$ python3 -q
>>> import numpy as np
>>> np.set_printoptions(precision=3, suppress=True, linewidth=160)
>>> m1 = np.load("w.npy")
>>> print(m1)
[[ 0.3  1.1 -0.5  2.1  0.2 -0.2 -1.4  0.1  0.7]
 [-2.   0.3 -1.  -5.1  0.1  0.3 -0.2 -0.5  1.5]
 [-0.2 -0.3  0.6 -3.6  1.4 -0.2  0.1 -0.1 -1.2]
 [ 0.3 -0.5 -1.6 -1.8  1.4 -1.4 -1.4  0.3 -0.6]
 [ 0.5  0.3  0.1 -5.1  0.2 -0.5 -0.4 -0.3  1.3]
 [-0.3 -0.8 -0.7 -0.6 -1.8  0.6 -0.8  0.4 -2.3]]
>>> def softmax(z):
...     e = np.exp(z - z.max(axis=-1, keepdims=True))
...     return e / e.sum(axis=-1, keepdims=True)
... 
>>> print(softmax(m1).sum(axis=1))
[1. 1. 1. 1. 1. 1.]
>>> print(softmax(m1[4]))
[0.15  0.123 0.1   0.001 0.111 0.055 0.061 0.067 0.333]
>>> print(np.round(softmax(10 * m1[4]), 3) + 0)
[0. 0. 0. 0. 0. 0. 0. 0. 1.]
>>> scores = m1 @ m1.T / np.sqrt(9)
>>> print(softmax(scores)[4] @ m1)
[-0.432  0.291 -0.301 -5.076  0.18  -0.202 -0.321 -0.37   1.339]
>>> print(m1 - m1[0])
[[ 0.   0.   0.   0.   0.   0.   0.   0.   0. ]
 [-2.3 -0.8 -0.5 -7.2 -0.1  0.5  1.2 -0.6  0.8]
 [-0.5 -1.4  1.1 -5.7  1.2  0.   1.5 -0.2 -1.9]
 [ 0.  -1.6 -1.1 -3.9  1.2 -1.2  0.   0.2 -1.3]
 [ 0.2 -0.8  0.6 -7.2  0.  -0.3  1.  -0.4  0.6]
 [-0.6 -1.9 -0.2 -2.7 -2.   0.8  0.6  0.3 -3. ]]
>>> print(m1.sum(axis=0))
[ -1.4   0.1  -3.1 -14.1   1.5  -1.4  -4.1  -0.1  -0.6]
>>> print(m1.sum(axis=1))
[ 2.4 -6.6 -3.5 -5.3 -3.9 -6.3]
>>> print(np.abs(m1).max())
5.1
>>> print(m1.mean(axis=0))
[-0.233  0.017 -0.517 -2.35   0.25  -0.233 -0.683 -0.017 -0.1  ]
>>> f, r1 = m1[5], m1[4]
>>> print(np.round(f @ r1, 3))
-0.85
>>> print(f @ f)
11.27
>>> p = (f @ r1) / (f @ f) * f
>>> print(r1 - p)
[ 0.477  0.24   0.047 -5.145  0.064 -0.455 -0.46  -0.27   1.127]
>>> print(round(float((r1 - p) @ f), 3))
0.0
>>> print(np.linalg.matrix_rank(np.outer(f, r1)))
1
>>> print(round(np.linalg.norm(m1[0] - m1[1]), 3))
7.792
>>> print(round(np.linalg.norm(m1, "nuc"), 3))
21.122
>>> print(np.round(np.linalg.norm(m1, 1), 3), round(np.linalg.norm(m1, np.inf), 3))
18.3 11.0
>>> print(round(np.linalg.norm(m1, 2), 3))
8.741
>>> print(m1[0] @ m1[1])
-9.24
>>> print(np.linalg.norm(m1, axis=1))
[2.915 5.809 4.112 3.531 5.347 3.357]
>>> A = np.load("dump.npy")
>>> print(A)
[[-2.014  1.946 -0.03  -1.116  0.04  -0.937  2.006  1.008]
 [-2.161  2.067 -0.081 -0.848  0.174 -1.001  1.895  1.027]
 [-1.987  1.926 -0.144 -1.181 -0.049 -0.969  2.095  1.026]
 [-1.886  2.08  -0.064 -1.085  0.024 -1.014  2.106  0.925]
 [ 0.03   1.962  2.008  0.992  1.862 -0.939  1.937 -0.008]
 [-0.053  2.06   1.922  1.001  1.87  -1.01   1.892 -0.166]
 [ 0.045  2.054  1.86   1.002  1.907 -0.941  1.936 -0.011]
 [-0.001  2.103  2.052  1.041  1.959 -0.757  1.851  0.077]
 [-0.971  1.189 -0.17   2.097 -1.109  0.909 -0.25  -0.935]
 [-1.052  1.102  0.054  1.939 -0.896  0.978  0.056 -1.057]
 [-0.978  0.974 -0.03   2.01  -1.185  1.129  0.038 -1.033]
 [-0.988  0.827  0.013  2.091 -0.951  1.001  0.008 -1.07 ]]
>>> print(np.linalg.cond(A) > 100)
False
>>> print(round(float(np.linalg.norm(A, 2) / np.linalg.norm(A)), 3))
0.757
>>> print(np.abs(np.linalg.svd(A)[2][-1]))
[0.151 0.102 0.686 0.028 0.506 0.4   0.266 0.098]
>>> proj = A @ np.linalg.solve(A.T @ A, A.T)
>>> print(np.round(np.linalg.eigvalsh(proj), 3) + 0)
[0. 0. 0. 0. 1. 1. 1. 1. 1. 1. 1. 1.]
>>> print(round(float(np.trace(proj)), 3))
8.0
>>> print(proj @ A[:, 5])
[-0.937 -1.001 -0.969 -1.014 -0.939 -1.01  -0.941 -0.757  0.909  0.978  1.129  1.001]
>>> print(np.diag(proj))
[0.425 0.781 0.388 0.532 0.642 0.744 0.786 0.819 0.943 0.729 0.525 0.687]
>>> X = np.loadtxt("data.csv", delimiter=",")
>>> print(X)
[[  9.   3. -12.   0.   6.  15.  15. -15.   3.]
 [  3.  26. -29.  25.   2.   5. -10.  -5.  21.]
 [-12. -29.  41. -25.  -8. -20.  -5.  20. -24.]
 [  0.  25. -25.  25.   0.   0. -15.   0.  20.]
 [  6.   2.  -8.   0.   4.  10.  10. -10.   2.]
 [ 15.   5. -20.   0.  10.  25.  25. -25.   5.]
 [ 15. -10.  -5. -15.  10.  25.  34. -25.  -7.]
 [-15.  -5.  20.   0. -10. -25. -25.  25.  -5.]
 [  3.  21. -24.  20.   2.   5.  -7.  -5.  17.]]
>>> left, s, vt = np.linalg.svd(X)
>>> evecs = vt[:(s > 1e-8).sum()]
>>> rng = np.random.default_rng(55895)
>>> vec = X[1] + 4 * X[6] + rng.integers(2) * np.eye(9)[8]
>>> print(vec)
[  63.  -14.  -49.  -35.   42.  105.  126. -105.   -7.]
>>> print(np.round(np.linalg.norm(vec - evecs.T @ evecs @ vec), 3))
0.0
>>> print(np.diag(evecs.T @ evecs))
[0.087 0.251 0.355 0.255 0.038 0.24  0.372 0.24  0.162]
>>> t = np.radians(180)
>>> r_ = np.eye(9)
>>> r_[8, 8] = r_[0, 0] = np.cos(t)
>>> r_[8, 0], r_[0, 8] = -np.sin(t), np.sin(t)
>>> print(r_.round(3) + 0)
[[-1.  0.  0.  0.  0.  0.  0.  0.  0.]
 [ 0.  1.  0.  0.  0.  0.  0.  0.  0.]
 [ 0.  0.  1.  0.  0.  0.  0.  0.  0.]
 [ 0.  0.  0.  1.  0.  0.  0.  0.  0.]
 [ 0.  0.  0.  0.  1.  0.  0.  0.  0.]
 [ 0.  0.  0.  0.  0.  1.  0.  0.  0.]
 [ 0.  0.  0.  0.  0.  0.  1.  0.  0.]
 [ 0.  0.  0.  0.  0.  0.  0.  1.  0.]
 [ 0.  0.  0.  0.  0.  0.  0.  0. -1.]]
>>> out = X @ r_.T
>>> print(np.allclose(np.linalg.norm(X, axis=1), np.linalg.norm(out, axis=1)))
True
>>> print(np.round(np.linalg.svd(X, compute_uv=False), 3) + 0, np.round(np.linalg.svd(out, compute_uv=False), 3) + 0)
[117.318  88.682   0.      0.      0.      0.      0.      0.      0.   ] [117.318  88.682   0.      0.      0.      0.      0.      0.      0.   ]
